>>> import numpy as np
>>> import numpy.linalg as la
>>> np.set_printoptions(precision=4, suppress=True, linewidth=200)
>>> rng = np.random.default_rng(413)
>>> K = rng.normal(size=(31, 11))
>>> K = 20 * K / la.norm(K, axis=1, keepdims=True)
>>> K
array([[  5.9074,  -6.6313,  -3.1427,  -6.1452,  11.309 ,   3.6667,   1.3441,   4.5297,  -2.1528,   0.4081, -10.2481],
       [ -2.7592,  -1.1793,  -2.1274,  -1.3064,  -2.6344,   8.9251,  -9.9858,   4.2061,   6.705 ,   5.7189,  10.1535],
       [ -1.1292,   3.8062,  -8.3258,   3.918 ,  -1.831 ,   6.7932,  -1.8707, -11.1905,   4.4836,  -6.057 ,   8.0344],
       [  1.7463,  -6.2617,   3.3373,   1.2989,   5.5372,   1.4304,   8.3041,   5.1461,   5.916 ,  -2.3665,  13.2729],
       [  6.6519,   4.7053,  -6.3369,   4.6737,  -1.2985,   0.1867,   4.3339,   6.4263,  -4.1818,  13.8551,   0.6009],
       [ 10.6906,  11.739 ,  -2.5879,   0.493 ,   0.9119,  -4.979 ,   8.1228,   2.5506,   1.4478,  -3.5949,   5.2763],
       [  6.6548,  10.2919,   2.1938,  -7.3496,   8.1065,  -1.0914,  -2.4937,  -0.4362,  -7.0805,   4.4054,   6.936 ],
       [  3.4205,   4.06  ,  -4.65  ,  -6.9905,  14.8113,   1.8984,   5.0487,   5.1266,   4.67  ,   1.9203,  -1.0393],
       [  7.7204,  12.8765,   4.3566,   3.6368,   8.4364,  -3.5622,   3.9231,   3.9015,   1.3866,   3.8047,   3.3928],
       [  2.4038,   1.6032,   7.2476,  11.3686,  -5.1113,   4.7327,   0.7418,  -1.8151,  -5.9747,  -7.6289,  -7.9757],
       [ -1.5972,   4.1275,   4.5381,  -1.5897,   7.7813,  10.8955,   4.1115,  10.5094,   6.4186,  -2.199 ,  -2.1554],
       [  2.5046, -12.4555,   5.3529,   7.2583,   3.4049,  -3.2131,   1.2089,  -2.7393,  -2.6879,  10.9   ,   0.5769],
       [ -5.0215,   4.6003,   1.8394,   6.3785,   1.2236,  12.0604,  -7.1783,  -5.3862,  -3.9254,  -6.4624,  -4.9892],
       [  0.4366,   2.1945,   5.5192,  -4.0351,  -5.6642,  10.821 ,   7.8559,  -0.4254,   8.5036,   6.5026,   4.7519],
       [ -0.794 ,  -1.2948,  -5.1735,   0.1674,  -3.973 ,  -8.5016,   1.3835, -11.2722,   9.2131,  -6.8914,   4.6357],
       [ -3.5109,   0.6474,  11.2629,   2.4108,  -8.0988,   4.65  ,   3.6177,  -2.425 ,   9.0456,  -6.1635,   5.3476],
       [ -5.3327,   4.3661,   0.5358,  -4.8356,  10.0612,   0.5657,  -5.0921,   7.685 ,   9.6134,   6.906 ,  -1.4773],
       [ -1.2929,  -9.6755,  -4.5869,   7.9859,  -3.5456,  -1.1898,   0.7166,  -5.7753,  -8.0226,  10.0977,  -2.3912],
       [ -7.988 ,  -4.9167,   1.3971,   6.8266,  -1.5764,   8.3385,  -8.2499,   2.3037,   3.8149,   3.6518,  -9.4969],
       [ -3.6845,   5.3563,  -5.8419,  -5.0425, -12.0698,  -0.2494,   5.9254,  -5.352 ,  -9.2231,   1.1261,   1.5332],
       [ -1.3468,   2.9753,  -1.2847,   4.7196,  -8.6343,   6.4631,  11.4507,   6.8473,   2.4514,  -7.9828,   1.1613],
       [  9.6998,  -0.3841,  -7.552 ,   5.3551,   4.1647,  -8.5588,   7.4802,  -1.4019,  -2.5678,  -5.0945,  -6.2445],
       [ -1.5156,   5.2964,  -0.884 ,  -6.992 , -10.2129,   4.2221,  -3.9653,   4.5132,   1.4416,  -3.0075,  12.2733],
       [ -5.6493,   7.0704,   5.7267,  -1.1215,  -8.4508,  -5.2134,  -0.4469,   2.2456,  -1.9903,   7.5699, -10.906 ],
       [  3.9798,  -5.4181,   1.999 ,  -7.0176,   4.0079,  -0.4555,   5.289 ,  10.2248,  -7.5363,   6.9349,   6.9198],
       [  0.4562,  -2.9052,  -4.9947,   2.4864,   8.8713,  -3.1084,   2.6635,   3.2372,  -1.213 ,   1.2142,  15.8537],
       [  4.9831,  -1.6257,   9.2324,  -3.3901,  -8.7452,   6.7132,  -8.246 ,  -3.6105,  -0.8264,  -8.4059,  -1.3703],
       [-10.3101,  -1.7921,  -3.055 ,   4.5136, -10.1166,  -1.9287,  -1.9709,  -7.2128,   4.5749,   1.2005,  -8.743 ],
       [  2.9442,   4.9751,   7.8765,   0.3273,  -0.7725,  -2.7772,  -0.1517, -10.2897, -11.2442,  -7.4917,   2.7685],
       [  3.5433,  10.4006,  -6.0392,   0.1771,   9.8566,  -1.8205,   8.652 ,   2.1072,  -1.1063,  -6.9805,  -3.6132],
       [ -4.9954,  13.1497,   3.0677,   1.1402,  -0.4975,   0.5565,  -8.0127,   5.5958,   5.26  ,  -7.5339,  -3.3047]])
>>> z = rng.permutation(11)
>>> B = K[:, z] * rng.choice([-1, 1], 11)
>>> B
array([[ -3.1427, -11.309 ,   6.6313,  -3.6667,   6.1452,  -1.3441, -10.2481,  -4.5297,   0.4081,  -2.1528,   5.9074],
       [ -2.1274,   2.6344,   1.1793,  -8.9251,   1.3064,   9.9858,  10.1535,  -4.2061,   5.7189,   6.705 ,  -2.7592],
       [ -8.3258,   1.831 ,  -3.8062,  -6.7932,  -3.918 ,   1.8707,   8.0344,  11.1905,  -6.057 ,   4.4836,  -1.1292],
       [  3.3373,  -5.5372,   6.2617,  -1.4304,  -1.2989,  -8.3041,  13.2729,  -5.1461,  -2.3665,   5.916 ,   1.7463],
       [ -6.3369,   1.2985,  -4.7053,  -0.1867,  -4.6737,  -4.3339,   0.6009,  -6.4263,  13.8551,  -4.1818,   6.6519],
       [ -2.5879,  -0.9119, -11.739 ,   4.979 ,  -0.493 ,  -8.1228,   5.2763,  -2.5506,  -3.5949,   1.4478,  10.6906],
       [  2.1938,  -8.1065, -10.2919,   1.0914,   7.3496,   2.4937,   6.936 ,   0.4362,   4.4054,  -7.0805,   6.6548],
       [ -4.65  , -14.8113,  -4.06  ,  -1.8984,   6.9905,  -5.0487,  -1.0393,  -5.1266,   1.9203,   4.67  ,   3.4205],
       [  4.3566,  -8.4364, -12.8765,   3.5622,  -3.6368,  -3.9231,   3.3928,  -3.9015,   3.8047,   1.3866,   7.7204],
       [  7.2476,   5.1113,  -1.6032,  -4.7327, -11.3686,  -0.7418,  -7.9757,   1.8151,  -7.6289,  -5.9747,   2.4038],
       [  4.5381,  -7.7813,  -4.1275, -10.8955,   1.5897,  -4.1115,  -2.1554, -10.5094,  -2.199 ,   6.4186,  -1.5972],
       [  5.3529,  -3.4049,  12.4555,   3.2131,  -7.2583,  -1.2089,   0.5769,   2.7393,  10.9   ,  -2.6879,   2.5046],
       [  1.8394,  -1.2236,  -4.6003, -12.0604,  -6.3785,   7.1783,  -4.9892,   5.3862,  -6.4624,  -3.9254,  -5.0215],
       [  5.5192,   5.6642,  -2.1945, -10.821 ,   4.0351,  -7.8559,   4.7519,   0.4254,   6.5026,   8.5036,   0.4366],
       [ -5.1735,   3.973 ,   1.2948,   8.5016,  -0.1674,  -1.3835,   4.6357,  11.2722,  -6.8914,   9.2131,  -0.794 ],
       [ 11.2629,   8.0988,  -0.6474,  -4.65  ,  -2.4108,  -3.6177,   5.3476,   2.425 ,  -6.1635,   9.0456,  -3.5109],
       [  0.5358, -10.0612,  -4.3661,  -0.5657,   4.8356,   5.0921,  -1.4773,  -7.685 ,   6.906 ,   9.6134,  -5.3327],
       [ -4.5869,   3.5456,   9.6755,   1.1898,  -7.9859,  -0.7166,  -2.3912,   5.7753,  10.0977,  -8.0226,  -1.2929],
       [  1.3971,   1.5764,   4.9167,  -8.3385,  -6.8266,   8.2499,  -9.4969,  -2.3037,   3.6518,   3.8149,  -7.988 ],
       [ -5.8419,  12.0698,  -5.3563,   0.2494,   5.0425,  -5.9254,   1.5332,   5.352 ,   1.1261,  -9.2231,  -3.6845],
       [ -1.2847,   8.6343,  -2.9753,  -6.4631,  -4.7196, -11.4507,   1.1613,  -6.8473,  -7.9828,   2.4514,  -1.3468],
       [ -7.552 ,  -4.1647,   0.3841,   8.5588,  -5.3551,  -7.4802,  -6.2445,   1.4019,  -5.0945,  -2.5678,   9.6998],
       [ -0.884 ,  10.2129,  -5.2964,  -4.2221,   6.992 ,   3.9653,  12.2733,  -4.5132,  -3.0075,   1.4416,  -1.5156],
       [  5.7267,   8.4508,  -7.0704,   5.2134,   1.1215,   0.4469, -10.906 ,  -2.2456,   7.5699,  -1.9903,  -5.6493],
       [  1.999 ,  -4.0079,   5.4181,   0.4555,   7.0176,  -5.289 ,   6.9198, -10.2248,   6.9349,  -7.5363,   3.9798],
       [ -4.9947,  -8.8713,   2.9052,   3.1084,  -2.4864,  -2.6635,  15.8537,  -3.2372,   1.2142,  -1.213 ,   0.4562],
       [  9.2324,   8.7452,   1.6257,  -6.7132,   3.3901,   8.246 ,  -1.3703,   3.6105,  -8.4059,  -0.8264,   4.9831],
       [ -3.055 ,  10.1166,   1.7921,   1.9287,  -4.5136,   1.9709,  -8.743 ,   7.2128,   1.2005,   4.5749, -10.3101],
       [  7.8765,   0.7725,  -4.9751,   2.7772,  -0.3273,   0.1517,   2.7685,  10.2897,  -7.4917, -11.2442,   2.9442],
       [ -6.0392,  -9.8566, -10.4006,   1.8205,  -0.1771,  -8.652 ,  -3.6132,  -2.1072,  -6.9805,  -1.1063,   3.5433],
       [  3.0677,   0.4975, -13.1497,  -0.5565,  -1.1402,   8.0127,  -3.3047,  -5.5958,  -7.5339,   5.26  ,  -4.9954]])
>>> left, _, Vh = la.svd(K.T @ B)
>>> np.round(la.lstsq(K, B)[0], 4) + 0
array([[ 0.,  0.,  0.,  0.,  0.,  0.,  0.,  0.,  0.,  0.,  1.],
       [ 0.,  0., -1.,  0.,  0.,  0.,  0.,  0.,  0.,  0.,  0.],
       [ 1.,  0.,  0.,  0.,  0.,  0.,  0.,  0.,  0.,  0.,  0.],
       [ 0.,  0.,  0.,  0., -1.,  0.,  0.,  0.,  0.,  0.,  0.],
       [ 0., -1.,  0.,  0.,  0.,  0.,  0.,  0.,  0.,  0.,  0.],
       [ 0.,  0.,  0., -1.,  0.,  0.,  0.,  0.,  0.,  0.,  0.],
       [ 0.,  0.,  0.,  0.,  0., -1.,  0.,  0.,  0.,  0.,  0.],
       [ 0.,  0.,  0.,  0.,  0.,  0.,  0., -1.,  0.,  0.,  0.],
       [ 0.,  0.,  0.,  0.,  0.,  0.,  0.,  0.,  0.,  1.,  0.],
       [ 0.,  0.,  0.,  0.,  0.,  0.,  0.,  0.,  1.,  0.,  0.],
       [ 0.,  0.,  0.,  0.,  0.,  0.,  1.,  0.,  0.,  0.,  0.]])
